% ipython --no-banner

In [1]: import numpy as np

In [2]: np.set_printoptions(precision=2, suppress=True, linewidth=160)

In [3]: def rd(a):
   ...:     return np.round(a, 2) + 0
   ...: 

In [4]: m1 = np.load("run17.npy")

In [5]: m1
Out[5]: 
array([[0., 2., 2.],
       [2., 0., 0.],
       [2., 0., 0.]])

In [6]: # row 2 repeats row 1

In [7]: rd(m1 @ np.linalg.pinv(m1) @ m1)
Out[7]: 
array([[0., 2., 2.],
       [2., 0., 0.],
       [2., 0., 0.]])

In [8]: np.unique(m1.round(6), axis=0).shape
Out[8]: (2, 3)

In [9]: r0, g = m1[0], m1[1]

In [10]: r0 @ r0
Out[10]: np.float64(8.0)

In [11]: pr = (r0 @ g) / (r0 @ r0) * r0

In [12]: np.linalg.matrix_rank(np.outer(r0, g))
Out[12]: np.int64(1)

In [13]: np.outer(r0, g)
Out[13]: 
array([[0., 0., 0.],
       [4., 0., 0.],
       [4., 0., 0.]])

In [14]: w, evecs = np.linalg.eigh(m1)

In [15]: x = np.array([0, 5, 3])

In [16]: rd(np.linalg.eigvalsh(m1[1:, 1:]))
Out[16]: array([0., 0.])

In [17]: rd(evecs * np.abs(w) @ evecs.T)
Out[17]: 
array([[2.83, 0.  , 0.  ],
       [0.  , 1.41, 1.41],
       [0.  , 1.41, 1.41]])

In [18]: x @ m1 @ x
Out[18]: np.float64(0.0)

In [19]: left, s, Vt = np.linalg.svd(m1)

In [20]: rd(s)
Out[20]: array([2.83, 2.83, 0.  ])

In [21]: A2 = left[:, :2] @ np.diag(s[:2]) @ Vt[:2]

In [22]: np.linalg.matrix_rank(A2)
Out[22]: np.int64(2)

In [23]: rd(A2)
Out[23]: 
array([[0., 2., 2.],
       [2., 0., 0.],
       [2., 0., 0.]])
